In [1]: import numpy as np

In [2]: np.set_printoptions(suppress=True, linewidth=200)

In [3]: F = np.load("dump.npy")

In [4]: print(F.round(3))
[[ 0.026  0.009  0.043 -0.078  0.078 -0.026 -0.096 -0.026 -0.026]
 [ 0.009  0.003  0.014 -0.026  0.026 -0.009 -0.032 -0.009 -0.009]
 [ 0.043  0.014  0.072 -0.13   0.13  -0.043 -0.159 -0.043 -0.043]
 [-0.078 -0.026 -0.13   0.235 -0.235  0.078  0.287  0.078  0.078]
 [ 0.078  0.026  0.13  -0.235  0.235 -0.078 -0.287 -0.078 -0.078]
 [-0.026 -0.009 -0.043  0.078 -0.078  0.026  0.096  0.026  0.026]
 [-0.096 -0.032 -0.159  0.287 -0.287  0.096  0.351  0.096  0.096]
 [-0.026 -0.009 -0.043  0.078 -0.078  0.026  0.096  0.026  0.026]
 [-0.026 -0.009 -0.043  0.078 -0.078  0.026  0.096  0.026  0.026]]

In [5]: vals, vecs = np.linalg.eigh(F)

In [6]: x = np.array([0, 1, 2, 1, -2, 1, 1, 2, 2])

In [7]: round(float(x @ F @ x), 3)
Out[7]: 5.113

In [8]: np.round(vecs * np.maximum(vals, 0) @ vecs.T, 3)
Out[8]: 
array([[ 0.026,  0.009,  0.043, -0.078,  0.078, -0.026, -0.096, -0.026, -0.026],
       [ 0.009,  0.003,  0.014, -0.026,  0.026, -0.009, -0.032, -0.009, -0.009],
       [ 0.043,  0.014,  0.072, -0.13 ,  0.13 , -0.043, -0.159, -0.043, -0.043],
       [-0.078, -0.026, -0.13 ,  0.235, -0.235,  0.078,  0.287,  0.078,  0.078],
       [ 0.078,  0.026,  0.13 , -0.235,  0.235, -0.078, -0.287, -0.078, -0.078],
       [-0.026, -0.009, -0.043,  0.078, -0.078,  0.026,  0.096,  0.026,  0.026],
       [-0.096, -0.032, -0.159,  0.287, -0.287,  0.096,  0.351,  0.096,  0.096],
       [-0.026, -0.009, -0.043,  0.078, -0.078,  0.026,  0.096,  0.026,  0.026],
       [-0.026, -0.009, -0.043,  0.078, -0.078,  0.026,  0.096,  0.026,  0.026]])

In [9]: np.round(x @ F @ x / (x @ x), 3), round(vals[0], 3), np.round(vals[-1], 3)
Out[9]: (np.float64(0.256), np.float64(-0.0), np.float64(1.0))

In [10]: u = np.array([2, 3, 0])

In [11]: print(np.round(np.cross(F[7, :3], F[2, :3]), 3) + 0)
[0. 0. 0.]

In [12]: np.round(np.polyval(u, F[7]), 3)
Out[12]: array([-0.077, -0.026, -0.127,  0.247, -0.223,  0.08 ,  0.305,  0.08 ,  0.08 ])

In [13]: np.round(np.convolve(F[7], u), 3)
Out[13]: array([-0.052, -0.096, -0.113,  0.026,  0.078, -0.183,  0.27 ,  0.339,  0.13 ,  0.078,  0.   ])

In [14]: print(np.round((F + F.T) / 2, 3))
[[ 0.026  0.009  0.043 -0.078  0.078 -0.026 -0.096 -0.026 -0.026]
 [ 0.009  0.003  0.014 -0.026  0.026 -0.009 -0.032 -0.009 -0.009]
 [ 0.043  0.014  0.072 -0.13   0.13  -0.043 -0.159 -0.043 -0.043]
 [-0.078 -0.026 -0.13   0.235 -0.235  0.078  0.287  0.078  0.078]
 [ 0.078  0.026  0.13  -0.235  0.235 -0.078 -0.287 -0.078 -0.078]
 [-0.026 -0.009 -0.043  0.078 -0.078  0.026  0.096  0.026  0.026]
 [-0.096 -0.032 -0.159  0.287 -0.287  0.096  0.351  0.096  0.096]
 [-0.026 -0.009 -0.043  0.078 -0.078  0.026  0.096  0.026  0.026]
 [-0.026 -0.009 -0.043  0.078 -0.078  0.026  0.096  0.026  0.026]]

In [15]: left, s, Vt = np.linalg.svd(F)

In [16]: vecs = Vt[:(s > 1e-8).sum()]

In [17]: rng = np.random.default_rng(1652)

In [18]: x = F[6] + -3 * F[7] + rng.integers(2) * np.eye(9)[7]

In [19]: x.round(3)
Out[19]: array([-0.017, -0.006, -0.029,  0.052, -0.052,  0.017,  0.064,  1.017,  0.017])

In [20]: np.round(np.diag(vecs.T @ vecs), 3)
Out[20]: array([0.026, 0.003, 0.072, 0.235, 0.235, 0.026, 0.351, 0.026, 0.026])

In [21]: A = np.array([[5.0, 0.0, 0.0, 0.0, 0.0, 0.0, 0.0, 0.0],
    ...:     [0.0, 9.0, -6.0, 4.0, -2.0, 2.0, 2.0, -6.0],
    ...:     [0.0, -6.0, 14.0, -6.0, 3.0, -3.0, -3.0, 9.0],
    ...:     [0.0, 4.0, -6.0, 9.0, -2.0, 2.0, 2.0, -6.0],
    ...:     [0.0, -2.0, 3.0, -2.0, 6.0, -1.0, -1.0, 3.0],
    ...:     [0.0, 2.0, -3.0, 2.0, -1.0, 6.0, 1.0, -3.0],
    ...:     [0.0, 2.0, -3.0, 2.0, -1.0, 1.0, 6.0, -3.0],
    ...:     [0.0, -6.0, 9.0, -6.0, 3.0, -3.0, -3.0, 14.0]])

In [22]: # equal to its transpose

In [23]: (np.linalg.matrix_power((A != 0) + (A.T != 0) + np.eye(8), 8) > 0).astype(int)
Out[23]: 
array([[1, 0, 0, 0, 0, 0, 0, 0],
       [0, 1, 1, 1, 1, 1, 1, 1],
       [0, 1, 1, 1, 1, 1, 1, 1],
       [0, 1, 1, 1, 1, 1, 1, 1],
       [0, 1, 1, 1, 1, 1, 1, 1],
       [0, 1, 1, 1, 1, 1, 1, 1],
       [0, 1, 1, 1, 1, 1, 1, 1],
       [0, 1, 1, 1, 1, 1, 1, 1]])

In [24]: A @ A
Out[24]: 
array([[  25.,    0.,    0.,    0.,    0.,    0.,    0.,    0.],
       [   0.,  181., -234.,  156.,  -78.,   78.,   78., -234.],
       [   0., -234.,  376., -234.,  117., -117., -117.,  351.],
       [   0.,  156., -234.,  181.,  -78.,   78.,   78., -234.],
       [   0.,  -78.,  117.,  -78.,   64.,  -39.,  -39.,  117.],
       [   0.,   78., -117.,   78.,  -39.,   64.,   39., -117.],
       [   0.,   78., -117.,   78.,  -39.,   39.,   64., -117.],
       [   0., -234.,  351., -234.,  117., -117., -117.,  376.]])

In [25]: np.round(np.sort(np.linalg.eigvals(A).real), 3)
Out[25]: array([ 5.,  5.,  5.,  5.,  5.,  5.,  5., 34.])

In [26]: q, r_ = np.linalg.qr(A)

In [27]: np.round(np.abs(np.diag(r_)), 3)
Out[27]: array([ 5.   , 13.454,  8.572,  5.686,  5.14 ,  5.132,  5.126,  5.992])

In [28]: np.allclose(r_.T @ r_, A.T @ A)
Out[28]: True

In [29]: np.round(q @ r_, 3)
Out[29]: 
array([[ 5.,  0.,  0.,  0.,  0.,  0.,  0.,  0.],
       [ 0.,  9., -6.,  4., -2.,  2.,  2., -6.],
       [ 0., -6., 14., -6.,  3., -3., -3.,  9.],
       [ 0.,  4., -6.,  9., -2.,  2.,  2., -6.],
       [ 0., -2.,  3., -2.,  6., -1., -1.,  3.],
       [ 0.,  2., -3.,  2., -1.,  6.,  1., -3.],
       [ 0.,  2., -3.,  2., -1.,  1.,  6., -3.],
       [ 0., -6.,  9., -6.,  3., -3., -3., 14.]])

In [30]: t3 = np.stack([A, 4 * A, A[::-1]])

In [31]: print(t3.sum(axis=0))
[[ 25.  -6.   9.  -6.   3.  -3.  -3.  14.]
 [  0.  47. -33.  22. -11.  11.  16. -33.]
 [  0. -28.  67. -28.  14.  -9. -14.  42.]
 [  0.  18. -27.  43.  -4.   9.   9. -27.]
 [  0.  -6.   9.  -1.  28.  -3.  -3.   9.]
 [  0.   4.  -1.   4.  -2.  27.   2.  -6.]
 [  0.  19. -21.  14.  -7.   7.  32. -21.]
 [  5. -30.  45. -30.  15. -15. -15.  70.]]

In [32]: np.linalg.matrix_rank(t3)
Out[32]: array([8, 8, 8])

In [33]: E = np.load("layer8.npy")

In [34]: E
Out[34]: 
array([[  2,  -3,  -5,  -5],
       [ -2,   3,   8,   8],
       [ -5,   2,  -9,   6],
       [  4,  -5,   3,   9],
       [  6,  -9, -21, -21]])

In [35]: q, r_ = np.linalg.qr(E)

In [36]: round(abs(r_[0, 0]), 3), np.round(np.linalg.norm(E[:, 0]), 3)
Out[36]: (np.float64(9.22), np.float64(9.22))

In [37]: round(np.trace(q @ q.T), 3)
Out[37]: np.float64(4.0)

In [38]: np.round(np.abs(np.diag(r_)), 3)
Out[38]: array([ 9.22 ,  4.425, 10.995,  1.573])

In [39]: print(r_.round(3))
[[ -9.22   10.413  10.304  15.836]
 [  0.     -4.425 -19.823  -6.804]
 [  0.      0.    -10.995 -18.64 ]
 [  0.      0.      0.     -1.573]]

In [40]: np.round(q @ r_, 3)
Out[40]: 
array([[  2.,  -3.,  -5.,  -5.],
       [ -2.,   3.,   8.,   8.],
       [ -5.,   2.,  -9.,   6.],
       [  4.,  -5.,   3.,   9.],
       [  6.,  -9., -21., -21.]])

In [41]: left, s, Vt = np.linalg.svd(E)

In [42]: s.round(3)
Out[42]: array([35.189, 12.081,  9.784,  0.17 ])

In [43]: np.argmax(s[:-1] / (s[1:] + 1e-6)) + 1
Out[43]: np.int64(3)

In [44]: M2 = left[:, :3] @ np.diag(s[:3]) @ Vt[:3]

In [45]: print(np.round(np.abs(E - M2).max(), 3))
0.107

In [46]: round(float(np.linalg.norm(E - M2) / np.linalg.norm(E)), 3)
Out[46]: 0.004

In [47]: print(round(float(np.linalg.norm(E - M2, 2)), 3), round(s[3], 3))
0.17 0.17

In [48]: W0 = np.loadtxt("test16.csv", delimiter=",")

In [49]: W0.round(3)
Out[49]: 
array([[-0.835, -0.151, -1.58 ,  0.405,  1.413, -0.854, -0.054,  2.946, -0.896,  0.641],
       [ 1.391, -1.604,  0.865, -1.443, -1.275, -1.698, -1.09 ,  1.371,  0.258, -1.01 ],
       [-1.53 ,  1.369, -0.74 ,  0.501, -1.842, -1.385, -0.308,  0.282,  2.322,  0.33 ],
       [ 1.391,  2.348, -0.688, -2.269,  0.434,  0.11 ,  1.399,  0.551,  0.41 , -0.55 ],
       [-1.252, -0.317,  0.099, -1.668,  0.112, -2.15 ,  0.818, -1.486, -1.361,  1.476],
       [-1.113,  1.175,  0.168, -1.203,  1.112,  0.288, -3.123, -0.443, -0.315, -0.734],
       [ 0.139, -0.304, -2.83 ,  0.225, -1.262, -0.128, -0.158, -0.994, -1.402, -1.8  ],
       [-1.947, -0.054,  1.305,  0.094,  0.537, -0.376,  1.477,  0.366, -0.106, -2.782],
       [ 1.113, -0.457, -0.718,  0.87 ,  2.341, -1.814, -0.106, -1.235,  1.592, -0.661],
       [-1.113, -2.058, -1.211, -1.819,  0.43 ,  1.518,  0.344, -0.082,  1.763,  0.171]])

In [50]: np.linalg.determinant(W0)
Traceback (most recent call last):
  Cell In[50], line 1
    np.linalg.determinant(W0)
AttributeError: module 'numpy.linalg' has no attribute 'determinant'


In [51]: print(np.round(np.sort(np.abs(np.linalg.eigvals(W0))), 3))
[4. 4. 4. 4. 4. 4. 4. 4. 4. 4.]

In [52]: np.allclose(W0, W0.T)
Out[52]: False

In [53]: np.allclose(W0 @ W0.T, W0.T @ W0)
Out[53]: True

In [54]: [round(float(x), 3) for x in np.linalg.svd(F, compute_uv=False)[:3]]
Out[54]: [1.0, 0.0, 0.0]

In [55]: np.round(np.linalg.norm(F, 2) / np.linalg.norm(F), 3)
Out[55]: np.float64(1.0)

In [56]: x = np.array([-1, 0, -3, -3, -1, 3, -2, -2, 3, 2])

In [57]: h1 = np.maximum(W0 @ x, 0)

In [58]: np.round(W0.T @ h1, 3)
Out[58]: array([-37.503, -11.829, -38.849, -49.487,   1.685,  21.453, -18.232,  -4.336,  46.401,  -8.009])

In [59]: np.round(np.maximum(W0 @ x, 0) - np.maximum(-W0 @ x, 0), 3)
Out[59]: array([ -6.804,  -5.286,   7.615,   3.605,  -0.401,   8.685,   3.057, -13.481,  -3.216,  19.435])

In [60]: h1.round(3)
Out[60]: array([ 0.   ,  0.   ,  7.615,  3.605,  0.   ,  8.685,  3.057,  0.   ,  0.   , 19.435])

In [61]: x = np.array([-3, -3, 0, 3, 0, -3, 1, -1, -3, 2])

In [62]: target = W0 @ x

In [63]: beta, lr = np.zeros(10), 1 / np.linalg.norm(W0, 2) ** 2

In [64]: for i in range(10):
    ...:     beta -= lr * W0.T @ (W0 @ beta - target)
    ...:     if i % 2 == 0: print(i, round(np.linalg.norm(W0 @ beta - target), 3))
    ...: 
0 0.0
2 0.0
4 0.0
6 0.0
8 0.0

In [65]: round(np.linalg.cond(W0), 3)
Out[65]: np.float64(1.0)

In [66]: M2 = np.array([[2, -1, -1, 3, -1],
    ...:     [3, 1, 1, 1, 1],
    ...:     [-1, -2, 0, -3, 1],
    ...:     [-1, 0, -1, 3, 3],
    ...:     [3, 0, -3, 0, 0]])

In [67]: cent = np.array([[-1]])

In [68]: feats = np.block([[M2, np.zeros((5, 1))], [np.zeros((1, 5)), cent]])

In [69]: feats
Out[69]: 
array([[ 2., -1., -1.,  3., -1.,  0.],
       [ 3.,  1.,  1.,  1.,  1.,  0.],
       [-1., -2.,  0., -3.,  1.,  0.],
       [-1.,  0., -1.,  3.,  3.,  0.],
       [ 3.,  0., -3.,  0.,  0.,  0.],
       [ 0.,  0.,  0.,  0.,  0., -1.]])

In [70]: def softmax(z):
    ...:     e = np.exp(z - z.max(axis=-1, keepdims=True))
    ...:     return e / e.sum(axis=-1, keepdims=True)
    ...: 

In [71]: np.round(softmax(feats).sum(axis=1), 3)
Out[71]: array([1., 1., 1., 1., 1., 1.])

In [72]: np.round(softmax(feats[4]), 3)
Out[72]: array([0.832, 0.041, 0.002, 0.041, 0.041, 0.041])

In [73]: np.round(softmax(10 * feats[4]), 3) + 0
Out[73]: array([1., 0., 0., 0., 0., 0.])

In [74]: np.round(softmax(feats[4] + 3), 3)
Out[74]: array([0.832, 0.041, 0.002, 0.041, 0.041, 0.041])

In [75]: att = feats @ feats.T / np.sqrt(6)

In [76]: print(softmax(att).round(6).argmax(axis=1))
[0 1 2 3 4 5]

In [77]: np.round(softmax(att)[4] @ feats, 3)
Out[77]: array([ 2.97 , -0.018, -2.918,  0.082, -0.015, -0.001])

In [78]: J = np.array([[-0.5, 0.9, 1.3, -0.4],
    ...:     [-1.4, 1.3, 0.3, -0.6],
    ...:     [-1.2, 1.2, 0.1, 0.7],
    ...:     [0.6, -1.4, -1.4, 0.6],
    ...:     [0.3, -0.8, 0.1, -1.8],
    ...:     [-0.1, 0.9, 0.6, 0.6],
    ...:     [-0.3, 0.3, -0.5, -2.4],
    ...:     [0.6, 1.0, -0.5, 0.3],
    ...:     [0.7, -0.5, 0.4, -0.5],
    ...:     [1.2, -0.1, -0.1, -0.2]])

In [79]: J[9] *= 3

In [80]: J.round(3)
Out[80]: 
array([[-0.5,  0.9,  1.3, -0.4],
       [-1.4,  1.3,  0.3, -0.6],
       [-1.2,  1.2,  0.1,  0.7],
       [ 0.6, -1.4, -1.4,  0.6],
       [ 0.3, -0.8,  0.1, -1.8],
       [-0.1,  0.9,  0.6,  0.6],
       [-0.3,  0.3, -0.5, -2.4],
       [ 0.6,  1. , -0.5,  0.3],
       [ 0.7, -0.5,  0.4, -0.5],
       [ 3.6, -0.3, -0.3, -0.6]])

In [81]: Xs = J - J.mean(axis=0)

In [82]: vecs = np.linalg.svd(Xs)[2][:3]

In [83]: M2 = Xs - Xs @ vecs.T @ vecs

In [84]: print(np.round(np.cov(Xs @ vecs.T, rowvar=False), 3) + 0)
[[2.439 0.    0.   ]
 [0.    1.105 0.   ]
 [0.    0.    0.647]]

In [85]: d = np.linalg.norm(J[:, None] - J[None], axis=-1)

In [86]: d.shape
Out[86]: (10, 10)

In [87]: print((d + 1e9 * np.eye(10)).round(6).argmin(axis=1))
[5 2 5 8 8 2 4 5 4 8]

In [88]: d[:5, :5].round(3)
Out[88]: 
array([[0.   , 1.418, 1.797, 3.846, 2.632],
       [1.418, 0.   , 1.334, 3.952, 2.963],
       [1.797, 1.334, 0.   , 3.501, 3.536],
       [3.846, 3.952, 3.501, 0.   , 2.909],
       [2.632, 2.963, 3.536, 2.909, 0.   ]])

In [89]: print(np.flatnonzero(d[9] < d.mean() / 2))
[9]

In [90]: d.mean(axis=1).argmax()
Out[90]: np.int64(9)

In [91]: d[9].round(3)
Out[91]: array([4.566, 5.284, 5.21 , 3.586, 3.569, 4.169, 4.342, 3.397, 2.992, 0.   ])

In [92]: d[9].round(6).argsort(kind="stable")[:4]
Out[92]: array([9, 8, 7, 4])

In [93]: idx = J[:, 3] > np.median(J[:, 3])

In [94]: u = J[idx].mean(axis=0) - J[~idx].mean(axis=0)

In [95]: (((J - J.mean(axis=0)) @ u > 0) == idx).mean()
Out[95]: np.float64(0.9)

In [96]: np.argsort(-np.abs(u).round(6), kind="stable")
Out[96]: array([3, 0, 1, 2])

In [97]: u.round(3)
Out[97]: array([-0.7 ,  0.52,  0.02,  1.54])

In [98]: print(((J - J.mean(axis=0)) @ u > 0).astype(int))
[1 1 1 1 0 1 0 1 0 0]

In [99]: t3 = np.stack([J, 3 * J, J[::-1]])

In [100]: np.round(np.einsum("bij,cij->bc", t3, t3), 3)
Out[100]: 
array([[ 43.09, 129.27, -11.8 ],
       [129.27, 387.81, -35.4 ],
       [-11.8 , -35.4 ,  43.09]])

In [101]: np.linalg.matrix_rank(t3)
Out[101]: array([4, 4, 4])
